$ python -q
>>> import numpy as np
>>> from numpy import linalg as LA
>>> np.set_printoptions(precision=3, suppress=True, linewidth=100, legacy="1.25")
>>> rng = np.random.default_rng(175052)
>>> idx = rng.integers(0, 3, 9)
>>> mat = (idx[:, None] == idx) * -3 + np.eye(9)
>>> mat
array([[-2.,  0.,  0., -3.,  0., -3.,  0.,  0.,  0.],
       [ 0., -2.,  0.,  0.,  0.,  0., -3., -3., -3.],
       [ 0.,  0., -2.,  0., -3.,  0.,  0.,  0.,  0.],
       [-3.,  0.,  0., -2.,  0., -3.,  0.,  0.,  0.],
       [ 0.,  0., -3.,  0., -2.,  0.,  0.,  0.,  0.],
       [-3.,  0.,  0., -3.,  0., -2.,  0.,  0.,  0.],
       [ 0., -3.,  0.,  0.,  0.,  0., -2., -3., -3.],
       [ 0., -3.,  0.,  0.,  0.,  0., -3., -2., -3.],
       [ 0., -3.,  0.,  0.,  0.,  0., -3., -3., -2.]])
>>> W = np.array([[2, 0, 1, 1],
...     [2, 1, 2, 1],
...     [2, 0, 0, 1],
...     [1, 0, 2, 1],
...     [0, 0, 1, 2],
...     [2, 2, 2, 2],
...     [1, 1, 0, 2],
...     [2, 1, 1, 2],
...     [0, 2, 2, 1]])
>>> b = np.array([3, 4, 4, 2])
>>> hid = np.maximum(mat @ W + b, 0)
>>> (hid > 0).astype(int)
array([[0, 0, 0, 0],
       [0, 0, 0, 0],
       [0, 1, 1, 0],
       [0, 0, 0, 0],
       [0, 1, 1, 0],
       [0, 0, 0, 0],
       [0, 0, 0, 0],
       [0, 0, 0, 0],
       [0, 0, 0, 0]])
>>> W2 = np.array([[-3, -3], [2, 3], [0, 0], [-1, -3]])
>>> hid @ W2
array([[ 0.,  0.],
       [ 0.,  0.],
       [ 8., 12.],
       [ 0.,  0.],
       [ 8., 12.],
       [ 0.,  0.],
       [ 0.,  0.],
       [ 0.,  0.],
       [ 0.,  0.]])
>>> vec = np.array([0, 1, 1, 2, 3, 0, 2, 2, 1])
>>> target = mat @ vec
>>> target
array([ -6., -17., -11.,  -4.,  -9.,  -6., -16., -16., -17.])
>>> np.round(LA.solve(mat, target + mat[:, 5]), 3) + 0
array([0., 1., 1., 2., 3., 1., 2., 2., 1.])
>>> (LA.matrix_power((mat != 0) + (mat.T != 0) + np.eye(9), 9) > 0).astype(int)
array([[1, 0, 0, 1, 0, 1, 0, 0, 0],
       [0, 1, 0, 0, 0, 0, 1, 1, 1],
       [0, 0, 1, 0, 1, 0, 0, 0, 0],
       [1, 0, 0, 1, 0, 1, 0, 0, 0],
       [0, 0, 1, 0, 1, 0, 0, 0, 0],
       [1, 0, 0, 1, 0, 1, 0, 0, 0],
       [0, 1, 0, 0, 0, 0, 1, 1, 1],
       [0, 1, 0, 0, 0, 0, 1, 1, 1],
       [0, 1, 0, 0, 0, 0, 1, 1, 1]])
>>> mat @ mat
array([[22.,  0.,  0., 21.,  0., 21.,  0.,  0.,  0.],
       [ 0., 31.,  0.,  0.,  0.,  0., 30., 30., 30.],
       [ 0.,  0., 13.,  0., 12.,  0.,  0.,  0.,  0.],
       [21.,  0.,  0., 22.,  0., 21.,  0.,  0.,  0.],
       [ 0.,  0., 12.,  0., 13.,  0.,  0.,  0.,  0.],
       [21.,  0.,  0., 21.,  0., 22.,  0.,  0.,  0.],
       [ 0., 30.,  0.,  0.,  0.,  0., 31., 30., 30.],
       [ 0., 30.,  0.,  0.,  0.,  0., 30., 31., 30.],
       [ 0., 30.,  0.,  0.,  0.,  0., 30., 30., 31.]])
>>> np.sort(LA.eigvals(mat).real)
array([-11.,  -8.,  -5.,   1.,   1.,   1.,   1.,   1.,   1.])
>>> W2 = np.sign(np.array([[2, 2, 1, 3], [0, 3, 1, 1], [3, 2, 3, 1], [0, 0, 1, 2]]))
>>> M2 = (np.tril(W2, -1) + np.eye(4)) @ (np.triu(W2, 1) + np.eye(4))
>>> evals = np.array([2, 0, 2, 4])
>>> K = np.rint(M2 * evals @ LA.inv(M2)) + 0
>>> K
array([[ 2., -2.,  0.,  2.],
       [ 0.,  0.,  0.,  2.],
       [ 2., -2.,  0.,  6.],
       [ 4.,  4., -4.,  6.]])
>>> # null space of dimension 1
>>> np.round(K @ LA.pinv(K) @ K, 3) + 0
array([[ 2., -2.,  0.,  2.],
       [ 0.,  0.,  0.,  2.],
       [ 2., -2.,  0.,  6.],
       [ 4.,  4., -4.,  6.]])
>>> LA.lstsq(K[:-1].T, K[-1])[2]
2
>>> print(round(LA.norm(K[1], 1), 3), np.round(LA.norm(K[1], np.inf), 3))
2.0 2.0
>>> print(K[1] @ K[2])
12.0
>>> LA.norm(K, axis=0)
array([4.899, 4.899, 4.   , 8.944])
>>> M2 = K[0, 0] * K[1:] - np.outer(K[1:, 0], K[0])
>>> M2
array([[ 0.,  0.,  0.,  4.],
       [ 0.,  0.,  0.,  8.],
       [ 0., 16., -8.,  4.]])
>>> np.flatnonzero(~M2.round(6).any(axis=1))
array([], dtype=int64)
>>> J = np.load("test9.npy")
>>> J
array([[0, 0, 0, 0, 7, 0, 0, 0],
       [0, 0, 0, 0, 0, 0, 0, 0],
       [0, 2, 3, 0, 0, 0, 0, 9],
       [0, 0, 0, 2, 0, 0, 0, 4]])
>>> Uu, s, vt = LA.svd(J, full_matrices=False)
>>> Uu.shape, s.shape, vt.shape
((4, 4), (4,), (4, 8))
>>> np.abs(vt[0])
array([0.   , 0.178, 0.267, 0.072, 0.   , 0.   , 0.   , 0.944])
>>> s
array([10.422,  7.   ,  2.319,  0.   ])
>>> np.allclose(Uu * s @ vt, J)
True
>>> Uu, s, vt = LA.svd(J)
>>> evecs = vt[:(s > 1e-8).sum()]
>>> vec = J[2] + 5 * J[1] + rng.integers(2) * np.eye(8)[5]
>>> print(vec)
[0. 2. 3. 0. 0. 0. 0. 9.]
>>> np.allclose(evecs.T @ evecs @ vec, vec)
True
>>> idx = rng.permutation(4)
>>> idx
array([1, 0, 3, 2])
>>> M2 = K[idx][:, idx]
>>> print(np.round(LA.det(M2), 3), round(LA.det(K[idx]), 3))
0.0 0.0
>>> np.diag(M2)
array([0., 2., 6., 0.])
>>> Uu, s, vt = LA.svd(J)
>>> print(np.argmax(s[:-1] / (s[1:] + 1e-6)) + 1)
3
>>> s
array([10.422,  7.   ,  2.319,  0.   ])
>>> M2 = Uu[:, :3] @ np.diag(s[:3]) @ vt[:3]
>>> LA.matrix_rank(M2)
3
>>> round(np.abs(J - M2).max(), 3)
0.0
>>> M2.round(3) + 0
array([[0., 0., 0., 0., 7., 0., 0., 0.],
       [0., 0., 0., 0., 0., 0., 0., 0.],
       [0., 2., 3., 0., 0., 0., 0., 9.],
       [0., 0., 0., 2., 0., 0., 0., 4.]])
>>> F = np.load("dump.npy")
>>> print(F)
[[-0.485  0.335 -0.058 -1.162]
 [-0.869  2.003  0.225 -2.219]
 [ 1.615 -0.056 -0.299  6.688]
 [-1.938  1.399  0.938 -8.829]
 [ 0.795  0.257 -0.087  3.384]
 [-0.556  0.476  0.212 -2.137]
 [-1.994  2.334  0.54  -6.945]
 [ 0.354  0.914 -0.316  2.618]
 [-1.376  1.515  0.399 -5.209]
 [ 0.389  0.28   0.133  0.907]
 [ 2.184 -2.178 -0.576  8.044]
 [ 0.349 -0.569 -0.128  1.083]]
>>> # column 3 dominates
>>> M2 = np.c_[F[:, :2] @ np.array([[-1, -1], [1, -3]]), np.array([1, 3, 3, 2, -2, -3, 0, -3, -1, 1, 0, 2])]
>>> M2
array([[ 0.82 , -0.52 ,  1.   ],
       [ 2.872, -5.14 ,  3.   ],
       [-1.671, -1.447,  3.   ],
       [ 3.337, -2.259,  2.   ],
       [-0.538, -1.566, -2.   ],
       [ 1.032, -0.872, -3.   ],
       [ 4.328, -5.008,  0.   ],
       [ 0.56 , -3.096, -3.   ],
       [ 2.891, -3.169, -1.   ],
       [-0.109, -1.229,  1.   ],
       [-4.362,  4.35 ,  0.   ],
       [-0.918,  1.358,  2.   ]])
>>> print(LA.norm(LA.qr(F)[0].T @ M2, axis=0) ** 2 / ((M2 ** 2).sum(axis=0) + 1e-12))
[1.    1.    0.126]
>>> LA.matrix_rank(M2)
3
>>> LA.matrix_rank(np.c_[F, M2])
5
>>> hat = F @ LA.solve(F.T @ F, F.T)
>>> np.round(LA.eigvalsh(hat), 3) + 0
array([0., 0., 0., 0., 0., 0., 0., 0., 1., 1., 1., 1.])
>>> np.allclose(hat @ hat, hat)
True
>>> np.diag(hat)
array([0.183, 0.352, 0.481, 0.617, 0.265, 0.102, 0.339, 0.616, 0.226, 0.425, 0.3  , 0.094])
>>> np.round(np.trace(hat), 3)
4.0
>>> print(hat @ F[:, 2])
[-0.058  0.225 -0.299  0.938 -0.087  0.212  0.54  -0.316  0.399  0.133 -0.576 -0.128]
